>>> import numpy as np
>>> from numpy import linalg as LA
>>> np.set_printoptions(precision=2, suppress=True, linewidth=160, sign=" ")
>>> def rd(a):
...     return np.round(a, 2) + 0
... 
>>> m1 = np.load("w.npy")
>>> m1
array([[ 1.83,  3.64, -0.01,  0.01,  1.82,  5.45,  3.64,  1.84,  3.63],
       [-0.91, -1.81,  0.  ,  0.  , -0.91, -2.71, -1.83, -0.91, -1.8 ],
       [-0.11, -0.22,  0.01,  0.04, -0.12, -0.36, -0.2 , -0.08, -0.22],
       [-0.7 , -1.52, -0.01, -0.01, -0.74, -2.24, -1.46, -0.75, -1.51],
       [ 0.34,  0.67, -0.02, -0.01,  0.35,  1.  ,  0.68,  0.31,  0.66],
       [-0.07, -0.13,  0.  ,  0.03, -0.06, -0.21, -0.11, -0.07, -0.12],
       [-0.52, -0.99, -0.02, -0.02, -0.48, -1.53, -0.99, -0.48, -1.01],
       [ 0.15,  0.33, -0.01,  0.01,  0.2 ,  0.49,  0.34,  0.15,  0.29],
       [-0.72, -1.55, -0.01,  0.01, -0.76, -2.24, -1.42, -0.72, -1.44],
       [-2.25, -4.52, -0.03, -0.01, -2.28, -6.75, -4.53, -2.25, -4.53],
       [ 0.08,  0.1 ,  0.  , -0.01,  0.04,  0.22,  0.1 ,  0.03,  0.17],
       [ 0.34,  0.75, -0.01,  0.03,  0.36,  1.13,  0.72,  0.36,  0.71],
       [-0.65, -1.34, -0.04,  0.04, -0.7 , -2.02, -1.31, -0.63, -1.37],
       [-0.24, -0.47,  0.05, -0.01, -0.27, -0.72, -0.48, -0.24, -0.51],
       [-0.81, -1.58,  0.05,  0.02, -0.8 , -2.4 , -1.61, -0.82, -1.61],
       [ 0.15,  0.3 ,  0.01,  0.01,  0.17,  0.43,  0.3 ,  0.14,  0.3 ],
       [-0.5 , -1.01,  0.  , -0.05, -0.53, -1.51, -1.01, -0.52, -0.97],
       [ 0.66,  1.41, -0.01, -0.04,  0.69,  2.01,  1.35,  0.65,  1.36],
       [ 0.92,  1.81,  0.  ,  0.02,  0.92,  2.72,  1.82,  0.9 ,  1.79],
       [-0.32, -0.64, -0.02, -0.01, -0.31, -0.97, -0.62, -0.33, -0.64],
       [-0.46, -0.88, -0.03,  0.01, -0.46, -1.36, -0.89, -0.47, -0.92],
       [-0.14, -0.39,  0.01, -0.02, -0.2 , -0.53, -0.38, -0.18, -0.44],
       [ 0.71,  1.32,  0.01, -0.02,  0.67,  2.01,  1.33,  0.69,  1.34],
       [-2.36, -4.66,  0.02, -0.02, -2.31, -6.99, -4.69, -2.34, -4.64],
       [-1.39, -2.76, -0.01,  0.  , -1.4 , -4.12, -2.8 , -1.39, -2.79],
       [-0.08, -0.18, -0.03, -0.04, -0.1 , -0.25, -0.21, -0.08, -0.19],
       [ 0.17,  0.36,  0.  ,  0.02,  0.13,  0.47,  0.33,  0.17,  0.35],
       [ 0.04,  0.16, -0.04,  0.01,  0.06,  0.23,  0.13,  0.08,  0.18],
       [ 0.37,  0.71, -0.02,  0.01,  0.37,  1.12,  0.76,  0.41,  0.73],
       [-1.46, -2.88,  0.04,  0.  , -1.44, -4.37, -2.89, -1.45, -2.92],
       [ 0.36,  0.72,  0.  , -0.01,  0.35,  1.09,  0.74,  0.38,  0.78],
       [ 1.04,  2.13,  0.02,  0.01,  1.06,  3.18,  2.14,  1.06,  2.13],
       [-0.13, -0.3 ,  0.01,  0.01, -0.11, -0.43, -0.3 , -0.13, -0.23],
       [ 0.62,  1.23,  0.03,  0.  ,  0.61,  1.83,  1.16,  0.61,  1.2 ],
       [ 0.33,  0.66,  0.03,  0.03,  0.35,  0.93,  0.67,  0.38,  0.69],
       [-0.13, -0.28, -0.02, -0.02, -0.12, -0.4 , -0.24, -0.13, -0.3 ],
       [-1.15, -2.38,  0.  ,  0.04, -1.19, -3.5 , -2.38, -1.17, -2.33],
       [-2.09, -4.19,  0.03,  0.01, -2.09, -6.28, -4.21, -2.13, -4.17],
       [ 0.12,  0.24,  0.  , -0.03,  0.08,  0.31,  0.21,  0.08,  0.18],
       [-0.17, -0.3 ,  0.  ,  0.03, -0.18, -0.48, -0.31, -0.17, -0.3 ],
       [-1.55, -3.12, -0.04, -0.01, -1.54, -4.7 , -3.09, -1.59, -3.16],
       [ 2.52,  5.06,  0.01, -0.02,  2.51,  7.57,  5.03,  2.54,  5.04]])
>>> x0 = np.array([2, 0, 3, 2, 3, 1, 0, 2, 3])
>>> h1 = np.maximum(m1 @ x0, 0)
>>> np.flatnonzero(h1 > 1e-9)
array([  0,   4,   7,  10,  11,  15,  17,  18,  22,  26,  27,  28,  30,  31,  33,  34,  38,  41])
>>> Q, r_ = LA.qr(m1)
>>> rd(np.abs(np.diag(r_)))
array([ 6.35,  0.32,  0.14,  0.14,  0.13,  0.17,  0.15,  0.12,  0.18])
>>> rd(Q.T @ Q)
array([[ 1.,  0.,  0.,  0.,  0.,  0.,  0.,  0.,  0.],
       [ 0.,  1.,  0.,  0.,  0.,  0.,  0.,  0.,  0.],
       [ 0.,  0.,  1.,  0.,  0.,  0.,  0.,  0.,  0.],
       [ 0.,  0.,  0.,  1.,  0.,  0.,  0.,  0.,  0.],
       [ 0.,  0.,  0.,  0.,  1.,  0.,  0.,  0.,  0.],
       [ 0.,  0.,  0.,  0.,  0.,  1.,  0.,  0.,  0.],
       [ 0.,  0.,  0.,  0.,  0.,  0.,  1.,  0.,  0.],
       [ 0.,  0.,  0.,  0.,  0.,  0.,  0.,  1.,  0.],
       [ 0.,  0.,  0.,  0.,  0.,  0.,  0.,  0.,  1.]])
>>> np.allclose(r_.T @ r_, m1.T @ m1)
True
>>> Xs = m1 - m1.mean(axis=0)
>>> V = LA.svd(Xs)[2][:1]
>>> B = Xs - Xs @ V.T @ V
>>> rd(np.cov(Xs @ V.T, rowvar=False))
np.float64(22.69)
>>> rd(LA.norm(B) / LA.norm(Xs))
np.float64(0.01)
>>> rd((Xs @ V.T).std(axis=0))
array([ 4.71])
>>> t3 = np.stack([m1, 5 * m1, m1[::-1]])
>>> t3.shape
(3, 42, 9)
>>> (t3 @ m1.T).shape
(3, 42, 42)
>>> B = np.array([[1, 0, 9],
...     [2, 4, 4],
...     [6, 7, 6],
...     [2, 2, 1],
...     [2, 0, 9],
...     [3, 2, 6],
...     [5, 7, 7],
...     [1, 2, 9],
...     [2, 4, 1]])
>>> rd(np.einsum("ij->j", m1))
array([ -8.16, -16.5 ,  -0.05,   0.04,  -8.36, -24.88, -16.51,  -8.25, -16.59])
>>> B = np.array([[8, 3], [0, 4], [3, 0]])
>>> E = np.kron(np.eye(3, dtype=int), B)
>>> E
array([[ 8,  3,  0,  0,  0,  0],
       [ 0,  4,  0,  0,  0,  0],
       [ 3,  0,  0,  0,  0,  0],
       [ 0,  0,  8,  3,  0,  0],
       [ 0,  0,  0,  4,  0,  0],
       [ 0,  0,  3,  0,  0,  0],
       [ 0,  0,  0,  0,  8,  3],
       [ 0,  0,  0,  0,  0,  4],
       [ 0,  0,  0,  0,  3,  0]])
>>> hat = E @ LA.solve(E.T @ E, E.T)
>>> rd(LA.eigvalsh(hat))
array([ 0.,  0.,  0.,  1.,  1.,  1.,  1.,  1.,  1.])
>>> rd(hat)
array([[ 0.88,  0.09,  0.31,  0.  ,  0.  ,  0.  ,  0.  ,  0.  ,  0.  ],
       [ 0.09,  0.94, -0.23,  0.  ,  0.  ,  0.  ,  0.  ,  0.  ,  0.  ],
       [ 0.31, -0.23,  0.18,  0.  ,  0.  ,  0.  ,  0.  ,  0.  ,  0.  ],
       [ 0.  ,  0.  ,  0.  ,  0.88,  0.09,  0.31,  0.  ,  0.  ,  0.  ],
       [ 0.  ,  0.  ,  0.  ,  0.09,  0.94, -0.23,  0.  ,  0.  ,  0.  ],
       [ 0.  ,  0.  ,  0.  ,  0.31, -0.23,  0.18,  0.  ,  0.  ,  0.  ],
       [ 0.  ,  0.  ,  0.  ,  0.  ,  0.  ,  0.  ,  0.88,  0.09,  0.31],
       [ 0.  ,  0.  ,  0.  ,  0.  ,  0.  ,  0.  ,  0.09,  0.94, -0.23],
       [ 0.  ,  0.  ,  0.  ,  0.  ,  0.  ,  0.  ,  0.31, -0.23,  0.18]])
>>> rng = np.random.default_rng(13420)
>>> K = rng.normal(size=(35, 3)) + 3 * np.array([8, 7, 6])
>>> rd(K)
array([[ 24.13,  21.93,  17.36],
       [ 22.24,  21.05,  19.71],
       [ 24.66,  21.06,  19.49],
       [ 25.21,  21.91,  19.93],
       [ 21.59,  20.76,  16.77],
       [ 21.86,  23.05,  16.81],
       [ 25.46,  20.47,  17.31],
       [ 22.14,  22.  ,  16.88],
       [ 25.54,  19.68,  17.1 ],
       [ 24.14,  21.26,  18.64],
       [ 24.06,  20.75,  18.17],
       [ 24.1 ,  21.27,  17.61],
       [ 25.19,  21.95,  14.8 ],
       [ 23.99,  20.14,  17.98],
       [ 23.31,  20.12,  19.  ],
       [ 24.8 ,  19.9 ,  17.47],
       [ 23.5 ,  21.52,  19.37],
       [ 23.09,  20.33,  19.46],
       [ 23.78,  19.77,  18.34],
       [ 24.04,  19.87,  17.06],
       [ 23.63,  18.25,  19.17],
       [ 23.09,  21.53,  17.89],
       [ 21.68,  20.94,  18.42],
       [ 23.62,  22.61,  16.13],
       [ 23.65,  21.52,  19.47],
       [ 24.19,  20.98,  17.48],
       [ 24.54,  20.72,  17.08],
       [ 23.56,  21.75,  18.35],
       [ 24.32,  21.05,  18.  ],
       [ 24.78,  19.55,  17.08],
       [ 23.6 ,  21.74,  18.19],
       [ 24.92,  21.92,  17.38],
       [ 22.04,  21.4 ,  18.03],
       [ 21.88,  19.71,  17.17],
       [ 23.66,  22.45,  17.87]])
>>> D = LA.norm(K[:, None] - K[None], axis=-1)
>>> D.mean(axis=1).argmax()
np.int64(12)
>>> D[28].round(6).argsort(kind="stable")[:4]
array([ 28,  10,  11,  25])
>>> D.shape
(35, 35)
>>> np.flatnonzero(D[28] < D.mean() / 2)
array([  0,   9,  10,  11,  13,  25,  26,  27,  28,  30])
>>> np.unravel_index(D.round(6).argmax(), D.shape)
(np.int64(12), np.int64(20))
>>> (D + 1e9 * np.eye(35)).round(6).argmin(axis=1)
array([ 11,  17,   9,   2,  33,   7,   8,   5,  29,  10,  28,  25,  23,  18,  17,  29,  24,  14,  13,  29,  18,  30,  32,   0,  16,  11,  25,  30,  10,  15,
        27,   0,  22,   4,  30])
>>> Xs = K - K.mean(axis=0)
>>> U, sv, vt = LA.svd(Xs, full_matrices=False)
>>> np.searchsorted(np.cumsum(sv ** 2) / (sv ** 2).sum(), 0.9) + 1
np.int64(3)
>>> np.abs(U[:, 0]).argmax()
np.int64(12)
>>> np.abs(vt[0]).argmax()
np.int64(2)
>>> rd((sv ** 2).sum() ** 2 / (sv ** 4).sum())
np.float64(2.87)
>>> X = 5 * np.eye(5) + np.ones((5, 5))
>>> X
array([[ 6.,  1.,  1.,  1.,  1.],
       [ 1.,  6.,  1.,  1.,  1.],
       [ 1.,  1.,  6.,  1.,  1.],
       [ 1.,  1.,  1.,  6.,  1.],
       [ 1.,  1.,  1.,  1.,  6.]])
>>> x0 = np.ones(5)
>>> for _ in range(6):
...     x0 = X @ x0
...     x0 /= LA.norm(x0)
...     print(round(x0 @ X @ x0, 2))
... 
10.0
10.0
10.0
10.0
10.0
10.0
>>> rd(LA.eigvalsh(X)[-1])
np.float64(10.0)
>>> Q, V = LA.qr(X[:, :3])[0], LA.qr(X[:, 3:])[0]
>>> sv = LA.svd(Q.T @ V, compute_uv=False)
>>> (sv > 0.9).sum()
np.int64(0)
>>> Q = X.astype(float).copy()
>>> for j in range(5):
...     Q[:, j] -= Q[:, :j] @ (Q[:, :j].T @ Q[:, j])
...     Q[:, j] /= LA.norm(Q[:, j])
... 
>>> rd(Q)
array([[ 0.95, -0.21, -0.16, -0.13, -0.11],
       [ 0.16,  0.96, -0.16, -0.13, -0.11],
       [ 0.16,  0.11,  0.97, -0.13, -0.11],
       [ 0.16,  0.11,  0.08,  0.97, -0.11],
       [ 0.16,  0.11,  0.08,  0.06,  0.98]])
>>> rd(Q.T @ Q)
array([[ 1.,  0.,  0.,  0.,  0.],
       [ 0.,  1.,  0.,  0.,  0.],
       [ 0.,  0.,  1.,  0.,  0.],
       [ 0.,  0.,  0.,  1.,  0.],
       [ 0.,  0.,  0.,  0.,  1.]])
>>> rd(LA.det(X[::-1]))
np.float64(6250.0)
>>> np.kron(np.eye(2, dtype=int), X)
array([[ 6.,  1.,  1.,  1.,  1.,  0.,  0.,  0.,  0.,  0.],
       [ 1.,  6.,  1.,  1.,  1.,  0.,  0.,  0.,  0.,  0.],
       [ 1.,  1.,  6.,  1.,  1.,  0.,  0.,  0.,  0.,  0.],
       [ 1.,  1.,  1.,  6.,  1.,  0.,  0.,  0.,  0.,  0.],
       [ 1.,  1.,  1.,  1.,  6.,  0.,  0.,  0.,  0.,  0.],
       [ 0.,  0.,  0.,  0.,  0.,  6.,  1.,  1.,  1.,  1.],
       [ 0.,  0.,  0.,  0.,  0.,  1.,  6.,  1.,  1.,  1.],
       [ 0.,  0.,  0.,  0.,  0.,  1.,  1.,  6.,  1.,  1.],
       [ 0.,  0.,  0.,  0.,  0.,  1.,  1.,  1.,  6.,  1.],
       [ 0.,  0.,  0.,  0.,  0.,  1.,  1.,  1.,  1.,  6.]])
